In [1]: import numpy as np

In [2]: from numpy import linalg as LA

In [3]: np.set_printoptions(suppress=True, linewidth=160)

In [4]: M2 = np.array([[4, 3], [3, 9], [0, -6]])

In [5]: data = np.kron(np.eye(3, dtype=int), M2)

In [6]: data
Out[6]: 
array([[ 4,  3,  0,  0,  0,  0],
       [ 3,  9,  0,  0,  0,  0],
       [ 0, -6,  0,  0,  0,  0],
       [ 0,  0,  4,  3,  0,  0],
       [ 0,  0,  3,  9,  0,  0],
       [ 0,  0,  0, -6,  0,  0],
       [ 0,  0,  0,  0,  4,  3],
       [ 0,  0,  0,  0,  3,  9],
       [ 0,  0,  0,  0,  0, -6]])

In [7]: M2 = data / LA.norm(data, axis=1, keepdims=True)

In [8]: G = M2 @ M2.T

In [9]: np.degrees(np.arccos(np.clip(G[5, 2], -1, 1)))
Out[9]: np.float64(90.0)

In [10]: G[5].round(3)
Out[10]: array([ 0.   ,  0.   ,  0.   , -0.6  , -0.949,  1.   ,  0.   ,  0.   ,  0.   ])

In [11]: x0 = np.array([3, -3, -1, -2, -3, -2])

In [12]: target = data @ x0

In [13]: np.round(LA.pinv(data) @ data, 3) + 0
Out[13]: 
array([[1., 0., 0., 0., 0., 0.],
       [0., 1., 0., 0., 0., 0.],
       [0., 0., 1., 0., 0., 0.],
       [0., 0., 0., 1., 0., 0.],
       [0., 0., 0., 0., 1., 0.],
       [0., 0., 0., 0., 0., 1.]])

In [14]: target
Out[14]: array([  3, -18,  18, -10, -21,  12, -18, -27,  12])

In [15]: LA.solve(data, target)
LinAlgError: Last 2 dimensions of the array must be square


In [16]: rng = np.random.default_rng(51)

In [17]: target = target + 0.05 * rng.normal(size=9)

In [18]: target.round(3)
Out[18]: array([  2.971, -18.031,  18.004,  -9.937, -21.016,  11.945, -18.04 , -26.911,  11.982])

In [19]: beta, *_ = LA.lstsq(data, target)

In [20]: beta.round()
Out[20]: array([ 3., -3., -1., -2., -3., -2.])

In [21]: np.round(data.T @ (target - data @ beta), 3) + 0
Out[21]: array([0., 0., 0., 0., 0., 0.])

In [22]: x0 = np.array([0, 0, 2, 0, 1, 2])

In [23]: a = np.maximum(data @ x0, 0)

In [24]: np.maximum(data @ (3 * x0), 0)
Out[24]: array([ 0,  0,  0, 24, 18,  0, 30, 63,  0])

In [25]: data.T @ a
Out[25]: array([  0,   0,  50,  78, 103, 219])

In [26]: np.maximum(data @ x0, 0) - np.maximum(-data @ x0, 0)
Out[26]: array([  0,   0,   0,   8,   6,   0,  10,  21, -12])

In [27]: M2 = data + rng.integers(-2, 3, (9, 3)) @ rng.integers(-2, 3, (3, 6))

In [28]: M2
Out[28]: 
array([[  6,   7,   6,  -6,   4,   2],
       [  1,   6,  -5,   5,  -4,  -1],
       [  4,  -5,   7,   1,   8,   1],
       [ -2,  -1,   0,   3,  -4,  -1],
       [ -1,   1,   1,   3,  -2,  -2],
       [  3,   1,   6,  -4,   6,   2],
       [ -4,  -4, -10,   2,  -4,  -1],
       [  0,  -1,  -1,   1,   3,   8],
       [ -1,   0,  -2,  -2,  -2,  -7]])

In [29]: np.abs(M2 - data).sum(axis=1)
Out[29]: array([24, 20, 22, 12, 14, 20, 32,  4,  8])

In [30]: U, s = LA.svd(M2)
ValueError: too many values to unpack (expected 2)


In [31]: U, s, Vt = LA.svd(M2, full_matrices=False)

In [32]: np.round(Vt @ Vt.T, 3) + 0
Out[32]: 
array([[1., 0., 0., 0., 0., 0.],
       [0., 1., 0., 0., 0., 0.],
       [0., 0., 1., 0., 0., 0.],
       [0., 0., 0., 1., 0., 0.],
       [0., 0., 0., 0., 1., 0.],
       [0., 0., 0., 0., 0., 1.]])

In [33]: np.round(U.T @ U, 3) + 0
Out[33]: 
array([[1., 0., 0., 0., 0., 0.],
       [0., 1., 0., 0., 0., 0.],
       [0., 0., 1., 0., 0., 0.],
       [0., 0., 0., 1., 0., 0.],
       [0., 0., 0., 0., 1., 0.],
       [0., 0., 0., 0., 0., 1.]])

In [34]: (s > 1e-8).sum()
Out[34]: np.int64(6)

In [35]: np.round(U.T @ M2 @ Vt.T, 3) + 0
Out[35]: 
array([[22.998,  0.   ,  0.   ,  0.   ,  0.   ,  0.   ],
       [ 0.   , 12.594,  0.   ,  0.   ,  0.   ,  0.   ],
       [ 0.   ,  0.   , 10.494,  0.   ,  0.   ,  0.   ],
       [ 0.   ,  0.   ,  0.   ,  7.617,  0.   ,  0.   ],
       [ 0.   ,  0.   ,  0.   ,  0.   ,  4.821,  0.   ],
       [ 0.   ,  0.   ,  0.   ,  0.   ,  0.   ,  1.458]])

In [36]: np.allclose(U * s @ Vt, M2)
Out[36]: True

In [37]: np.abs(U[:, 0]).round(6).argmax()
Out[37]: np.int64(6)

In [38]: s.round(3)
Out[38]: array([22.998, 12.594, 10.494,  7.617,  4.821,  1.458])

In [39]: F = np.loadtxt("out8.csv", delimiter=",")

In [40]: F
Out[40]: 
array([[10.,  5.,  2., 10., 11.],
       [ 8.,  5.,  1.,  9.,  9.],
       [ 8.,  5.,  1.,  9.,  9.],
       [12.,  5.,  3., 11., 13.],
       [12.,  5.,  3., 11., 13.],
       [ 8.,  5.,  1.,  9.,  9.],
       [12.,  5.,  3., 11., 13.],
       [ 6.,  5.,  0.,  8.,  7.],
       [ 6.,  5.,  0.,  8.,  7.],
       [ 6.,  5.,  0.,  8.,  7.],
       [10.,  5.,  2., 10., 11.],
       [12.,  5.,  3., 11., 13.],
       [ 6.,  5.,  0.,  8.,  7.],
       [10.,  5.,  2., 10., 11.],
       [ 8.,  5.,  1.,  9.,  9.],
       [12.,  5.,  3., 11., 13.]])

In [41]: M2 = F + rng.integers(-2, 3, (16, 2)) @ rng.integers(-2, 3, (2, 5))

In [42]: M2
Out[42]: 
array([[10.,  6.,  5., 13.,  9.],
       [ 4.,  9.,  3., 11.,  5.],
       [ 8.,  4., -2.,  6., 11.],
       [ 8.,  7., -1.,  7., 13.],
       [20., -1.,  5., 13., 17.],
       [ 6.,  6., -1.,  7.,  9.],
       [10.,  8.,  7., 15.,  9.],
       [ 4.,  8.,  4., 12.,  3.],
       [10.,  3.,  4., 12.,  7.],
       [ 4.,  7.,  1.,  9.,  5.],
       [ 8.,  6.,  0.,  8., 11.],
       [ 8.,  7., -1.,  7., 13.],
       [10.,  2.,  1.,  9.,  9.],
       [10.,  3., -4.,  4., 15.],
       [10.,  3.,  0.,  8., 11.],
       [10.,  5., -2.,  6., 15.]])

In [43]: np.round(LA.svd(M2 - F, compute_uv=False), 3) + 0
Out[43]: array([20.291, 18.09 ,  0.   ,  0.   ,  0.   ])

In [44]: M2 - F
Out[44]: 
array([[ 0.,  1.,  3.,  3., -2.],
       [-4.,  4.,  2.,  2., -4.],
       [ 0., -1., -3., -3.,  2.],
       [-4.,  2., -4., -4.,  0.],
       [ 8., -6.,  2.,  2.,  4.],
       [-2.,  1., -2., -2.,  0.],
       [-2.,  3.,  4.,  4., -4.],
       [-2.,  3.,  4.,  4., -4.],
       [ 4., -2.,  4.,  4.,  0.],
       [-2.,  2.,  1.,  1., -2.],
       [-2.,  1., -2., -2.,  0.],
       [-4.,  2., -4., -4.,  0.],
       [ 4., -3.,  1.,  1.,  2.],
       [ 0., -2., -6., -6.,  4.],
       [ 2., -2., -1., -1.,  2.],
       [-2.,  0., -5., -5.,  2.]])

In [45]: LA.inv(F)
LinAlgError: Last 2 dimensions of the array must be square


In [46]: np.round(F @ LA.pinv(F) @ F, 3) + 0
Out[46]: 
array([[10.,  5.,  2., 10., 11.],
       [ 8.,  5.,  1.,  9.,  9.],
       [ 8.,  5.,  1.,  9.,  9.],
       [12.,  5.,  3., 11., 13.],
       [12.,  5.,  3., 11., 13.],
       [ 8.,  5.,  1.,  9.,  9.],
       [12.,  5.,  3., 11., 13.],
       [ 6.,  5.,  0.,  8.,  7.],
       [ 6.,  5.,  0.,  8.,  7.],
       [ 6.,  5.,  0.,  8.,  7.],
       [10.,  5.,  2., 10., 11.],
       [12.,  5.,  3., 11., 13.],
       [ 6.,  5.,  0.,  8.,  7.],
       [10.,  5.,  2., 10., 11.],
       [ 8.,  5.,  1.,  9.,  9.],
       [12.,  5.,  3., 11., 13.]])

In [47]: np.unique(F.round(6), axis=0).shape
Out[47]: (4, 5)

In [48]: LA.lstsq(F[:-1].T, F[-1])[2]
Out[48]: np.int32(2)

In [49]: np.abs(np.diag(LA.qr(F)[1])) > 1e-9
Out[49]: array([ True,  True, False, False, False])
